% python3 -q
>>> import numpy as np
>>> np.set_printoptions(precision=3, suppress=True, linewidth=100, sign=" ")
>>> rd = lambda a: np.round(a, 3) + 0
>>> feats = np.loadtxt("data.csv", delimiter=",")
>>> print(feats)
[[ 0.061 20.202 19.292 40.651 18.419]
 [-0.189 18.524 20.776 39.793 21.169]
 [-1.797 19.175 20.704 39.851 20.298]
 [ 0.254 21.083 20.536 41.188 20.769]
 [ 1.381 19.747 19.431 42.549 20.444]
 [ 0.274 19.312 19.923 39.382 19.464]
 [ 0.614 18.911 19.648 39.636 20.05 ]
 [ 0.807 18.986 20.556 39.912 20.386]
 [ 0.92  20.17  18.048 39.158 21.043]
 [ 0.626 21.242 20.637 40.875 19.154]
 [-0.763 19.927 19.796 40.069 18.924]
 [ 0.307 19.306 20.284 38.801 19.777]
 [ 0.994 19.875 20.607 39.249 18.985]
 [ 0.125 21.035 20.046 40.387 21.76 ]
 [-0.538 18.941 19.849 40.433 20.018]
 [ 0.922 18.034 19.961 38.613 18.999]
 [ 0.201 20.051 19.802 39.669 20.995]
 [-0.511 19.228 19.184 40.601 19.932]
 [-0.351 20.319 22.028 41.047 21.465]
 [ 0.443 19.531 18.506 37.969 20.889]
 [-0.328 19.297 20.005 39.956 20.913]
 [ 0.795 19.944 20.888 40.422 18.886]
 [-0.603 19.051 18.589 39.216 20.525]
 [ 1.147 17.857 18.728 37.605 19.781]
 [-0.448 19.527 19.824 37.93  21.868]
 [-1.024 20.717 20.417 40.311 20.524]
 [-1.245 19.977 20.821 38.96  20.248]
 [ 0.115 19.49  20.347 40.082 19.598]
 [-0.573 20.731 20.329 41.122 18.911]
 [ 0.188 18.903 20.118 39.483 19.965]
 [ 0.542 22.271 20.103 40.008 21.209]
 [ 1.226 21.403 18.933 41.306 22.415]
 [ 0.03  19.217 20.613 40.211 18.273]
 [ 0.321 20.412 19.878 40.984 18.068]
 [-0.987 20.896 20.336 38.523 21.31 ]
 [ 0.546 20.809 20.858 41.076 18.376]]
>>> vec = np.array([3, 3, 2, 0, -3])
>>> target = feats @ vec
>>> print(rd(np.linalg.solve(feats.T @ feats, feats.T @ target)))
[ 3.  3.  2.  0. -3.]
>>> rng = np.random.default_rng(39312)
>>> target = target + 0.3 * rng.normal(size=36)
>>> print(rd(target))
[ 44.23   33.567  32.512  42.714  40.724  39.961  37.57   39.339  36.398  49.402  40.288  39.831
  46.286  38.545  34.597  39.486  37.351  34.579  39.322  34.322  34.178  47.399  31.49   34.937
  31.471  38.317  37.194  41.012  44.754  38.218  44.555  38.396  44.456  47.909  36.429  50.827]
>>> c, *_ = np.linalg.lstsq(feats, target)
>>> print([round(float(np.linalg.norm(np.linalg.solve(feats.T @ feats + lam * np.eye(5), feats.T @ target))), 2) for lam in (0, 1, 10, 100)])
[5.47, 5.21, 3.83, 1.43]
>>> print(c.round())
[ 3.  3.  2.  0. -3.]
>>> cen = feats - feats.mean(axis=0)
>>> vecs = np.linalg.svd(cen)[2][:1]
>>> A2 = cen - cen @ vecs.T @ vecs
>>> print(rd(np.cov(cen @ vecs.T, rowvar=False)))
1.618
>>> print(rd((cen @ vecs.T).std(axis=0)))
[ 1.254]
>>> left, sig, VT = np.linalg.svd(feats)
>>> print(rd(sig))
[ 317.09     6.994    5.141    4.463    3.531]
>>> A2 = left[:, :1] @ np.diag(sig[:1]) @ VT[:1]
>>> print(np.linalg.matrix_rank(A2))
1
>>> print(rd(np.linalg.norm(feats - A2) / np.linalg.norm(feats)))
0.033
>>> arr = np.load("run1.npy")
>>> print(arr)
[[ 1.291  0.046  2.116  0.208  0.969  0.311 -0.372 -1.117 -0.786  0.042]
 [ 0.046  0.037 -0.32   1.389  0.429  0.883 -2.426  1.215 -0.416  0.327]
 [ 2.116 -0.32   1.793  0.712  0.337 -0.915  0.186  0.965 -0.764  1.199]
 [ 0.208  1.389  0.712  1.003 -0.553  0.282  0.     0.298  0.526  0.496]
 [ 0.969  0.429  0.337 -0.553  1.8   -0.56   0.581 -1.206 -0.976  0.136]
 [ 0.311  0.883 -0.915  0.282 -0.56   1.366 -0.363  0.469  0.365  0.678]
 [-0.372 -2.426  0.186  0.     0.581 -0.363  1.573 -0.151  1.57   0.193]
 [-1.117  1.215  0.965  0.298 -1.206  0.469 -0.151  1.877 -0.988 -1.181]
 [-0.786 -0.416 -0.764  0.526 -0.976  0.365  1.57  -0.988  0.743 -0.121]
 [ 0.042  0.327  1.199  0.496  0.136  0.678  0.193 -1.181 -0.121  1.516]]
>>> lab = rng.permutation(10)
>>> A2 = arr[:, lab] * rng.choice([-1, 1], 10)
>>> print(A2)
[[ 0.969  0.311 -0.372  1.117 -0.042  2.116 -0.208  0.786  0.046 -1.291]
 [ 0.429  0.883 -2.426 -1.215 -0.327 -0.32  -1.389  0.416  0.037 -0.046]
 [ 0.337 -0.915  0.186 -0.965 -1.199  1.793 -0.712  0.764 -0.32  -2.116]
 [-0.553  0.282  0.    -0.298 -0.496  0.712 -1.003 -0.526  1.389 -0.208]
 [ 1.8   -0.56   0.581  1.206 -0.136  0.337  0.553  0.976  0.429 -0.969]
 [-0.56   1.366 -0.363 -0.469 -0.678 -0.915 -0.282 -0.365  0.883 -0.311]
 [ 0.581 -0.363  1.573  0.151 -0.193  0.186 -0.    -1.57  -2.426  0.372]
 [-1.206  0.469 -0.151 -1.877  1.181  0.965 -0.298  0.988  1.215  1.117]
 [-0.976  0.365  1.57   0.988  0.121 -0.764 -0.526 -0.743 -0.416  0.786]
 [ 0.136  0.678  0.193  1.181 -1.516  1.199 -0.496  0.121  0.327 -0.042]]
>>> left, _, VT = np.linalg.svd(arr.T @ A2)
>>> print(rd(np.linalg.lstsq(arr, A2)[0]))
[[ 0.  0.  0.  0.  0.  0.  0.  0.  0. -1.]
 [ 0.  0.  0.  0.  0.  0.  0.  0.  1.  0.]
 [ 0.  0.  0.  0.  0.  1.  0.  0.  0.  0.]
 [ 0.  0.  0.  0.  0.  0. -1.  0.  0.  0.]
 [ 1.  0.  0.  0.  0.  0.  0.  0.  0.  0.]
 [ 0.  1.  0.  0.  0.  0.  0.  0.  0.  0.]
 [ 0.  0.  1.  0.  0.  0.  0.  0.  0.  0.]
 [ 0.  0.  0. -1.  0.  0.  0.  0.  0.  0.]
 [ 0.  0.  0.  0.  0.  0.  0. -1.  0.  0.]
 [ 0.  0.  0.  0. -1.  0.  0.  0.  0.  0.]]
>>> u = np.array([4, -4, 0, -3, 2, -1, -4, -4, 2, -3, -1, 0, -2]) + 0.5
>>> m1 = np.outer(u, u) / (u @ u)
>>> print(rd(m1))
[[ 0.238 -0.185  0.026 -0.132  0.132 -0.026 -0.185 -0.185  0.132 -0.132 -0.026  0.026 -0.079]
 [-0.185  0.144 -0.021  0.103 -0.103  0.021  0.144  0.144 -0.103  0.103  0.021 -0.021  0.062]
 [ 0.026 -0.021  0.003 -0.015  0.015 -0.003 -0.021 -0.021  0.015 -0.015 -0.003  0.003 -0.009]
 [-0.132  0.103 -0.015  0.073 -0.073  0.015  0.103  0.103 -0.073  0.073  0.015 -0.015  0.044]
 [ 0.132 -0.103  0.015 -0.073  0.073 -0.015 -0.103 -0.103  0.073 -0.073 -0.015  0.015 -0.044]
 [-0.026  0.021 -0.003  0.015 -0.015  0.003  0.021  0.021 -0.015  0.015  0.003 -0.003  0.009]
 [-0.185  0.144 -0.021  0.103 -0.103  0.021  0.144  0.144 -0.103  0.103  0.021 -0.021  0.062]
 [-0.185  0.144 -0.021  0.103 -0.103  0.021  0.144  0.144 -0.103  0.103  0.021 -0.021  0.062]
 [ 0.132 -0.103  0.015 -0.073  0.073 -0.015 -0.103 -0.103  0.073 -0.073 -0.015  0.015 -0.044]
 [-0.132  0.103 -0.015  0.073 -0.073  0.015  0.103  0.103 -0.073  0.073  0.015 -0.015  0.044]
 [-0.026  0.021 -0.003  0.015 -0.015  0.003  0.021  0.021 -0.015  0.015  0.003 -0.003  0.009]
 [ 0.026 -0.021  0.003 -0.015  0.015 -0.003 -0.021 -0.021  0.015 -0.015 -0.003  0.003 -0.009]
 [-0.079  0.062 -0.009  0.044 -0.044  0.009  0.062  0.062 -0.044  0.044  0.009 -0.009  0.026]]
>>> # applying it twice changes nothing
>>> print(np.linalg.cond(m1) > 100)
True
>>> print(rd(np.linalg.norm(m1, 2) / np.linalg.norm(m1)))
1.0
>>> print([round(float(x), 3) for x in np.linalg.svd(m1, compute_uv=False)[:3]])
[1.0, 0.0, 0.0]
>>> rank = np.linalg.matrix_rank(m1)
>>> print(rank)
1
>>> null = np.linalg.svd(m1)[2][rank:].T
>>> print([int(np.linalg.matrix_rank(m1[:, :j + 1])) for j in range(13)])
[1, 1, 1, 1, 1, 1, 1, 1, 1, 1, 1, 1, 1]
>>> print(np.linalg.matrix_rank(m1.T @ m1), np.linalg.matrix_rank(m1 @ m1.T))
1 1
>>> print([int(np.linalg.matrix_rank(m1[:i])) for i in range(1, len(m1) + 1)])
[1, 1, 1, 1, 1, 1, 1, 1, 1, 1, 1, 1, 1]
>>> E = np.load("layer5.npy")
>>> print(E)
[[ 0.96  -0.462 -0.967  0.961 -0.493  0.363 -0.363 -0.999 -0.999]
 [-0.43  -0.462  0.508 -0.414 -0.629 -0.551  0.949  0.938 -0.235]
 [-0.991 -0.493  0.874 -0.9   -0.744 -0.06   0.905  1.     0.999]
 [ 0.629 -0.462 -0.975  0.949 -0.551  0.84  -0.898 -0.996 -0.845]
 [-0.611  0.53   0.967 -0.939  0.635 -0.782  0.782  0.993  0.885]
 [-0.925  0.291  0.892 -0.89   0.282 -0.149  0.207  0.995  0.995]
 [ 0.946  0.691 -0.827  0.808  0.869  0.585 -0.991 -0.999 -0.894]
 [ 0.363  0.43   0.05  -0.02   0.585  0.07  -0.691 -0.629  0.03 ]
 [ 0.08  -0.778 -0.981  0.953 -0.89   0.872 -0.629 -0.977 -0.675]
 [ 0.824 -0.09  -0.989  0.974 -0.01   0.932 -0.994 -1.    -0.821]
 [-0.93  -0.462  0.814 -0.804 -0.68  -0.422  0.95   0.998  0.948]
 [ 0.405 -0.926 -0.997  0.991 -0.976  0.917 -0.354 -0.997 -0.968]
 [ 0.958  0.    -0.876  0.883  0.149  0.129 -0.585 -0.998 -0.996]
 [ 0.744 -0.537 -0.988  0.973 -0.629  0.876 -0.922 -0.999 -0.93 ]]
>>> vals, vecs = np.linalg.eigh(m1)
>>> print(np.unique(vals.round(6) + 0, return_counts=True)[1])
[ 12   1]
>>> print(rd(vals.sum()), np.trace(m1))
1.0 1.0
>>> print(rd(vals))
[ 0.  0.  0.  0.  0.  0.  0.  0.  0.  0.  0.  0.  1.]
>>> print(np.abs(vecs[:, -1]).round(6).argmax())
0
>>> print(rd(np.linalg.eigvalsh(m1 @ m1)))
[ 0.  0.  0.  0.  0.  0.  0.  0.  0.  0.  0.  0.  1.]
>>> A2 = E / np.sqrt((E ** 2).mean(axis=1, keepdims=True))
>>> print(np.linalg.matrix_rank(E - E.mean(axis=1, keepdims=True)))
8
>>> print(rd(np.linalg.norm(A2, axis=1)))
[ 3.  3.  3.  3.  3.  3.  3.  3.  3.  3.  3.  3.  3.  3.]
>>> lab = rng.permutation(9)
>>> A2 = E[:, lab] * rng.choice([-1, 1], 9)
>>> print(A2)
[[ 0.961 -0.96  -0.967 -0.999 -0.493 -0.363  0.363 -0.999 -0.462]
 [-0.414  0.43   0.508  0.938 -0.629  0.949 -0.551 -0.235 -0.462]
 [-0.9    0.991  0.874  1.    -0.744  0.905 -0.06   0.999 -0.493]
 [ 0.949 -0.629 -0.975 -0.996 -0.551 -0.898  0.84  -0.845 -0.462]
 [-0.939  0.611  0.967  0.993  0.635  0.782 -0.782  0.885  0.53 ]
 [-0.89   0.925  0.892  0.995  0.282  0.207 -0.149  0.995  0.291]
 [ 0.808 -0.946 -0.827 -0.999  0.869 -0.991  0.585 -0.894  0.691]
 [-0.02  -0.363  0.05  -0.629  0.585 -0.691  0.07   0.03   0.43 ]
 [ 0.953 -0.08  -0.981 -0.977 -0.89  -0.629  0.872 -0.675 -0.778]
 [ 0.974 -0.824 -0.989 -1.    -0.01  -0.994  0.932 -0.821 -0.09 ]
 [-0.804  0.93   0.814  0.998 -0.68   0.95  -0.422  0.948 -0.462]
 [ 0.991 -0.405 -0.997 -0.997 -0.976 -0.354  0.917 -0.968 -0.926]
 [ 0.883 -0.958 -0.876 -0.998  0.149 -0.585  0.129 -0.996  0.   ]
 [ 0.973 -0.744 -0.988 -0.999 -0.629 -0.922  0.876 -0.93  -0.537]]
>>> left, _, VT = np.linalg.svd(E.T @ A2)
>>> print(rd(left @ VT))
[[ 0. -1.  0.  0.  0.  0.  0.  0.  0.]
 [ 0.  0.  0.  0.  0.  0.  0.  0.  1.]
 [ 0.  0.  1.  0.  0.  0.  0.  0.  0.]
 [ 1.  0.  0.  0.  0.  0.  0.  0.  0.]
 [ 0.  0.  0.  0.  1.  0.  0.  0.  0.]
 [ 0.  0.  0.  0.  0.  0.  1.  0.  0.]
 [ 0.  0.  0.  0.  0.  1.  0.  0.  0.]
 [ 0.  0.  0.  1.  0.  0.  0.  0.  0.]
 [ 0.  0.  0.  0.  0.  0.  0.  1.  0.]]
>>> print(rd(np.linalg.lstsq(E, A2)[0]))
[[ 0. -1.  0.  0.  0.  0.  0.  0.  0.]
 [ 0.  0.  0.  0.  0.  0.  0.  0.  1.]
 [ 0.  0.  1.  0.  0.  0.  0.  0.  0.]
 [ 1.  0.  0.  0.  0.  0.  0.  0.  0.]
 [ 0.  0.  0.  0.  1.  0.  0.  0.  0.]
 [ 0.  0.  0.  0.  0.  0.  1.  0.  0.]
 [ 0.  0.  0.  0.  0.  1.  0.  0.  0.]
 [ 0.  0.  0.  1.  0.  0.  0.  0.  0.]
 [ 0.  0.  0.  0.  0.  0.  0.  1.  0.]]
